>>> import numpy as np
>>> np.set_printoptions(suppress=True, linewidth=200)
>>> M = np.load("dump.npy")
>>> print(M)
[[ -1.89   0.89  -1.24   2.03]
 [ -8.43   7.43  -4.16   2.77]
 [ -4.63   3.63  -1.73   0.87]
 [ -6.26   5.26  -4.51   5.35]
 [ -4.48   3.48  -4.34   3.06]
 [ -5.89   4.89  -3.51   0.86]
 [ -2.27   1.27  -0.93   2.44]
 [ -5.15   4.15  -2.59   2.33]
 [ -1.34   0.34  -0.2    1.04]
 [ -5.07   4.07  -3.28   2.37]
 [ -3.35   2.35  -2.83   1.83]
 [ -4.36   3.36  -2.66   2.07]
 [ -0.73  -0.27  -1.57   3.77]
 [ -3.74   2.74  -2.36   0.2 ]
 [ -4.54   3.54  -3.31   5.94]
 [ -5.04   4.04  -3.78  -0.1 ]
 [ -3.46   2.46  -3.24   3.39]
 [ -5.77   4.77  -3.5    5.68]
 [-10.27   9.27  -5.86   3.28]
 [ -6.74   5.74  -3.49   2.62]
 [ -6.42   5.42  -3.32   1.72]
 [ -5.05   4.05  -1.66   0.81]
 [ -4.71   3.71  -3.36   5.11]
 [ -4.1    3.1   -1.71   4.5 ]
 [ -5.21   4.21  -2.68   1.13]
 [ -6.13   5.13  -4.42   3.34]
 [ -6.3    5.3   -4.25   1.96]
 [ -7.63   6.63  -3.69   2.84]
 [ -2.7    1.7   -3.28   0.23]]
>>> cov = np.cov(M, rowvar=False)
>>> print(round(np.corrcoef(M[:, 3], M[:, 2])[0, 1], 2))
-0.27
>>> print(np.argwhere(np.triu(np.abs(np.corrcoef(M.T)) > 0.8, 1)))
[[0 1]]
>>> cen = M - M.mean(axis=0)
>>> evecs = np.linalg.svd(cen)[2][:1]
>>> A2 = cen - cen @ evecs.T @ evecs
>>> print(np.round(np.cov(cen @ evecs.T, rowvar=False), 2))
9.69
>>> print(np.round((cen @ evecs.T).std(axis=0), 2))
[3.06]
>>> X = np.diag(np.array([0, -2, -1])) + -1 * np.eye(3, k=1) + -1 * np.eye(3, k=-1)
>>> print(X)
[[ 0. -1.  0.]
 [-1. -2. -1.]
 [ 0. -1. -1.]]
>>> f, r1 = X[0], X[1]
>>> print(f @ r1)
2.0
>>> pr = (f @ r1) / (f @ f) * f
>>> print(r1 - pr)
[-1.  0. -1.]
>>> print((r1 - pr) @ f)
0.0
>>> print(np.outer(f, r1))
[[-0. -0. -0.]
 [ 1.  2.  1.]
 [-0. -0. -0.]]
>>> vec = np.array([1, 2, 2])
>>> print(np.sign((X @ vec).round(6)))
[-1. -1. -1.]
>>> print(np.linalg.norm(X @ vec) <= np.linalg.norm(X, 2) * np.linalg.norm(vec) + 1e-9)
True
>>> print((X @ vec).argmax())
0
>>> print(X @ np.eye(3)[1])
[-1. -2. -1.]
>>> print(np.einsum("ij,j->i", X, vec))
[-2. -7. -4.]
>>> W0 = np.array([[6.0, 1.0, 1.0, 1.0],
...     [1.0, 6.0, 1.0, 1.0],
...     [1.0, 1.0, 6.0, 1.0],
...     [1.0, 1.0, 1.0, 6.0]])
>>> rng = np.random.default_rng(863731)
>>> z = rng.permutation(4)
>>> A2 = W0[:, z] * rng.choice([-1, 1], 4)
>>> print(A2)
[[-1. -1. -6.  1.]
 [-6. -1. -1.  1.]
 [-1. -6. -1.  1.]
 [-1. -1. -1.  6.]]
>>> Uu, _, Vt = np.linalg.svd(W0.T @ A2)
>>> print(np.round(np.linalg.lstsq(W0, A2)[0], 2) + 0)
[[ 0.  0. -1.  0.]
 [-1.  0.  0.  0.]
 [ 0. -1.  0.  0.]
 [ 0.  0.  0.  1.]]
>>> A2 = W0[0, 0] * W0[1:] - np.outer(W0[1:, 0], W0[0])
>>> print(A2)
[[ 0. 35.  5.  5.]
 [ 0.  5. 35.  5.]
 [ 0.  5.  5. 35.]]
>>> print(np.round(W0[:, 0] / W0[0, 0], 2))
[1.   0.17 0.17 0.17]
>>> arr = np.load("arr.npy")
>>> print(arr)
[[1.   0.9  0.81 0.73]
 [0.9  1.   0.9  0.81]
 [0.81 0.9  1.   0.9 ]
 [0.73 0.81 0.9  1.  ]]
>>> vec = np.array([-3, -1, 0, 5])
>>> h1 = np.maximum(arr @ vec, 0)
>>> print(np.flatnonzero(h1 > 1e-9))
[1 2 3]
>>> print(arr * (h1 > 1e-9)[:, None])
[[0.   0.   0.   0.  ]
 [0.9  1.   0.9  0.81]
 [0.81 0.9  1.   0.9 ]
 [0.73 0.81 0.9  1.  ]]
>>> A2 = np.linalg.inv(arr)
>>> print(A2.round(2))
[[ 5.26 -4.74  0.02 -0.03]
 [-4.74  9.53 -4.76  0.02]
 [ 0.02 -4.76  9.53 -4.74]
 [-0.03  0.02 -4.74  5.26]]
>>> print(round(float(np.linalg.cond(arr)), 2))
57.63
>>> print(round(np.linalg.det(arr) * np.linalg.det(A2), 2))
1.0
>>> print(np.round(arr @ A2, 2) + 0)
[[1. 0. 0. 0.]
 [0. 1. 0. 0.]
 [0. 0. 1. 0.]
 [0. 0. 0. 1.]]
>>> print(round(np.log10(np.linalg.cond(A2))))
2
>>> print(np.linalg.cond(A2) > 100)
False
>>> print(np.round(np.abs(np.linalg.svd(A2)[2][-1]), 2))
[0.49 0.51 0.51 0.49]
>>> print(np.linalg.matrix_rank(A2, rtol=0.1))
3
>>> print(round(np.linalg.norm(A2, 2) / np.linalg.norm(A2), 2))
0.85
>>> print([round(float(x), 2) for x in np.linalg.svd(A2, compute_uv=False)[:3]])
[16.34, 9.72, 3.24]
>>> q = arr.astype(float).copy()
>>> for j in range(4):
...     q[:, j] -= q[:, :j] @ (q[:, :j].T @ q[:, j])
...     q[:, j] /= np.linalg.norm(q[:, j])
... 
>>> print(np.round(q.T @ q, 2) + 0)
[[1. 0. 0. 0.]
 [0. 1. 0. 0.]
 [0. 0. 1. 0.]
 [0. 0. 0. 1.]]
>>> print(q.round(2) + 0)
[[ 0.58 -0.82  0.    0.  ]
 [ 0.52  0.37 -0.77  0.  ]
 [ 0.47  0.33  0.47 -0.67]
 [ 0.42  0.29  0.43  0.74]]
>>> print(np.round(q.T @ arr, 2) + 0)
[[1.73 1.8  1.78 1.68]
 [0.   0.17 0.27 0.3 ]
 [0.   0.   0.16 0.23]
 [0.   0.   0.   0.14]]
>>> A = -3 * np.eye(4) + np.eye(4, k=1)
>>> print(A)
[[-3.  1.  0.  0.]
 [ 0. -3.  1.  0.]
 [ 0.  0. -3.  1.]
 [ 0.  0.  0. -3.]]
>>> f, r1 = A[1], A[0]
>>> print(f @ r1)
-3.0
>>> pr = (f @ r1) / (f @ f) * f
>>> print(pr.round(2))
[-0.   0.9 -0.3 -0. ]
>>> print(np.round(r1 - pr, 2))
[-3.   0.1  0.3  0. ]
>>> blk = np.stack([A, 4 * A, A[::-1]])
>>> print(np.round(np.linalg.det(blk), 2))
[   81. 20736.    81.]
>>> print(np.einsum("bij,cij->bc", blk, blk))
[[ 39. 156.  -6.]
 [156. 624. -24.]
 [ -6. -24.  39.]]
>>> print(blk.shape)
(3, 4, 4)
>>> print(np.linalg.matrix_rank(blk.reshape(3, -1)))
2
>>> print(A.reshape(-1, 2))
[[-3.  1.]
 [ 0.  0.]
 [ 0. -3.]
 [ 1.  0.]
 [ 0.  0.]
 [-3.  1.]
 [ 0.  0.]
 [ 0. -3.]]
>>> blk = A.reshape(4, 2, -1)
>>> print(blk.transpose(1, 0, 2))
[[[-3.  1.]
  [ 0. -3.]
  [ 0.  0.]
  [ 0.  0.]]

 [[ 0.  0.]
  [ 1.  0.]
  [-3.  1.]
  [ 0. -3.]]]
>>> print(np.einsum("ihd,ihd->ih", blk, blk))
[[10.  0.]
 [ 9.  1.]
 [ 0. 10.]
 [ 0.  9.]]
>>> print(np.einsum("ihd,jhd->hij", blk, blk).shape)
(2, 4, 4)
>>> f = np.array([1, 2, 2, 0])
>>> A2 = A + np.outer(f, np.eye(4)[3])
>>> print(np.linalg.matrix_rank(A2 - A))
1
>>> print(np.linalg.matrix_rank(A - A[0, 0] * np.eye(4)))
3
>>> A2 = np.array([[-4, -3], [-5, -2]])
>>> E = A2 + A2.T
>>> print(E)
[[-8 -8]
 [-8 -4]]
>>> f = np.array([0, 3])
>>> A2 = E + np.outer(f, np.eye(2)[0])
>>> print(np.linalg.matrix_rank(np.linalg.inv(A2) - np.linalg.inv(E), tol=1e-8))
1
>>> print(np.round(np.linalg.det(A2) / np.linalg.det(E), 2), round(1 + np.linalg.solve(E, f)[0], 2))
0.25 0.25
>>> print([round(float(np.linalg.det(E[:i, :i])), 2) + 0 for i in range(1, 3)])
[-8.0, -32.0]
>>> print(round(np.linalg.eigvalsh(E).min(), 2))
-14.25
>>> th = np.radians(72)
>>> Rm = np.eye(2)
>>> Rm[0, 0] = Rm[1, 1] = np.cos(th)
>>> Rm[0, 1], Rm[1, 0] = -np.sin(th), np.sin(th)
>>> print(Rm.round(2))
[[ 0.31 -0.95]
 [ 0.95  0.31]]
>>> A2 = E @ Rm.T
>>> print(np.round(np.abs(A2 - E).max(axis=0), 2))
[13.14  4.84]
>>> print(np.round(np.linalg.svd(E, compute_uv=False), 2), np.round(np.linalg.svd(A2, compute_uv=False), 2))
[14.25  2.25] [14.25  2.25]
>>> print(A2.round(2))
[[  5.14 -10.08]
 [  1.33  -8.84]]
>>> f, r1 = A2[0], A2[1]
>>> print(round(float(f @ r1), 2))
96.0
>>> pr = (f @ r1) / (f @ f) * f
>>> print(np.round((r1 - pr) @ f, 2))
-0.0
>>> print(round(float(np.linalg.norm(f + r1) ** 2 + np.linalg.norm(f - r1) ** 2), 2))
416.0
>>> print(np.round(np.outer(f, r1), 2))
[[  6.84 -45.43]
 [-13.43  89.16]]
>>> print(np.round(r1 - pr, 2))
[-2.52 -1.28]
>>> w, evecs = np.linalg.eigh(E)
>>> print(np.round(np.linalg.svd(E, compute_uv=False), 2))
[14.25  2.25]
>>> print(np.round(evecs.T @ E @ evecs, 2) + 0)
[[-14.25   0.  ]
 [  0.     2.25]]
>>> print(w.round(2))
[-14.25   2.25]
>>> print(np.unique(w.round(6) + 0, return_counts=True)[1])
[1 1]
>>> print(np.abs(evecs[:, -1]).round(6).argmax())
1
>>> print(np.round(np.linalg.eigvalsh(E + 4 * np.eye(2)), 2))
[-10.25   6.25]
>>> feats = np.load("test11.npy")
>>> print(feats.round(2) + 0)
[[-0.44 -0.85  0.08 -0.29]
 [ 0.26 -0.44 -0.14  0.85]
 [ 0.79 -0.28 -0.32 -0.44]
 [-0.35  0.1  -0.93  0.  ]]
>>> w, evecs = np.linalg.eigh(W0)
>>> vec = np.array([8, 0, 0, 7])
>>> print(np.round(evecs * np.abs(w) @ evecs.T, 2))
[[6. 1. 1. 1.]
 [1. 6. 1. 1.]
 [1. 1. 6. 1.]
 [1. 1. 1. 6.]]
>>> print(np.round(np.linalg.eigvalsh(W0[1:, 1:]), 2))
[5. 5. 8.]
>>> print(round(float(vec @ W0 @ vec / (vec @ vec)), 2), np.round(w[0], 2), np.round(w[-1], 2))
6.99 5.0 9.0
>>> print(np.round((feats - feats.T) / 2, 2))
[[ 0.   -0.55 -0.35  0.03]
 [ 0.55  0.    0.07  0.38]
 [ 0.35 -0.07  0.    0.24]
 [-0.03 -0.38 -0.24  0.  ]]
>>> print(np.allclose(feats @ feats.T, feats.T @ feats))
True
>>> feats.inv()
Traceback (most recent call last):
  File "<python-input-120>", line 1, in <module>
    feats.inv()
    ^^^^^^^^^
AttributeError: 'numpy.ndarray' object has no attribute 'inv'
>>> print(np.round((feats + feats.T) / 2, 2) + 0)
[[-0.44 -0.29  0.43 -0.32]
 [-0.29 -0.44 -0.21  0.47]
 [ 0.43 -0.21 -0.32 -0.69]
 [-0.32  0.47 -0.69  0.  ]]
>>> print(np.round(np.trace(feats), 2))
-1.2
>>> print(np.round(np.linalg.det(feats), 2))
-1.0
>>> A2 = np.array([[0, 1, 3], [0, 3, 0]])
>>> C = np.kron(A2, feats)
>>> print(np.linalg.matrix_rank(C))
8
>>> print(round(np.linalg.norm(C, 2), 2), round(np.linalg.norm(A2, 2) * np.linalg.norm(feats, 2), 2))
3.54 3.54
>>> w, evecs = np.linalg.eigh(X)
>>> vec = np.array([2, -3, -3])
>>> print(vec @ X @ vec / (vec @ vec), round(w[0], 2), np.round(w[-1], 2))
-1.5 -2.88 0.53
>>> print((np.sign(evecs[:, -1].round(6)) == np.sign(evecs[0, -1].round(6))).astype(int))
[1 0 1]
>>> print(np.round(evecs * np.maximum(w, 0) @ evecs.T, 2))
[[ 0.38 -0.2   0.13]
 [-0.2   0.11 -0.07]
 [ 0.13 -0.07  0.05]]
>>> print(np.round(evecs * np.abs(w) @ evecs.T, 2))
[[0.76 0.6  0.26]
 [0.6  2.21 0.86]
 [0.26 0.86 1.09]]
>>> print(np.abs(X).sum(axis=1).max(), round(np.abs(w).max(), 2))
4.0 2.88
>>> f = np.array([8, 0])
>>> print(np.round(np.polyval(f, feats[2]), 2))
[ 6.29 -2.26 -2.6  -3.55]
>>> print(np.round(np.cross(feats[2, :3], feats[0, :3]), 2))
[-0.3   0.08 -0.79]
>>> print(np.round(np.convolve(feats[2], f), 2))
[ 6.29 -2.26 -2.6  -3.55  0.  ]
>>> K = np.load("out14.npy")
>>> print(K)
[[ 6. -1.  0.  0.  0.]
 [-1.  7. -1.  0.  0.]
 [ 0. -1.  2. -1.  0.]
 [ 0.  0. -1.  5. -1.]
 [ 0.  0.  0. -1.  2.]]
>>> w, evecs = np.linalg.eigh(K)
>>> print(w.sum(), np.trace(K))
22.0 22.0
>>> print(np.round(evecs.T @ K @ evecs, 2) + 0)
[[1.35 0.   0.   0.   0.  ]
 [0.   1.91 0.   0.   0.  ]
 [0.   0.   5.36 0.   0.  ]
 [0.   0.   0.   5.63 0.  ]
 [0.   0.   0.   0.   7.76]]
>>> print(np.round(evecs @ np.diag(w) @ evecs.T, 2) + 0)
[[ 6. -1.  0.  0.  0.]
 [-1.  7. -1.  0.  0.]
 [ 0. -1.  2. -1.  0.]
 [ 0.  0. -1.  5. -1.]
 [ 0.  0.  0. -1.  2.]]
>>> print(np.round(np.abs(evecs[:, -1]), 2))
[0.49 0.86 0.16 0.06 0.01]
>>> Uu, sigma, Vt = np.linalg.svd(arr)
>>> print(np.argmax(sigma[:-1] / (sigma[1:] + 1e-6)) + 1)
1
>>> print(sigma.round(2))
[3.53 0.31 0.1  0.06]
>>> A2 = Uu[:, :1] @ np.diag(sigma[:1]) @ Vt[:1]
>>> print(np.linalg.matrix_rank(arr, rtol=0.05))
2
>>> print(np.round(np.linalg.norm(arr - A2, 2), 2), np.round(sigma[1], 2))
0.31 0.31
>>> print(np.round(np.abs(arr - A2).max(), 2))
0.16
>>> print(np.linalg.matrix_rank(A2))
1
>>> f = np.array([1, 0, 1])
>>> print(np.convolve(K[1], f))
[-1.  7. -2.  7. -1.  0.  0.]
>>> print(np.correlate(K[1], K[0], "full"))
[  0.   0.   0.   1. -13.  43.  -6.   0.   0.]
>>> print(np.cross(K[1, :3], K[0, :3]))
[ -1.  -6. -41.]
>>> print(np.array([np.convolve(row, f, "same") for row in K]))
[[-1.  6. -1.  0.  0.]
 [ 7. -2.  7. -1.  0.]
 [-1.  2. -2.  2. -1.]
 [ 0. -1.  5. -2.  5.]
 [ 0.  0. -1.  2. -1.]]
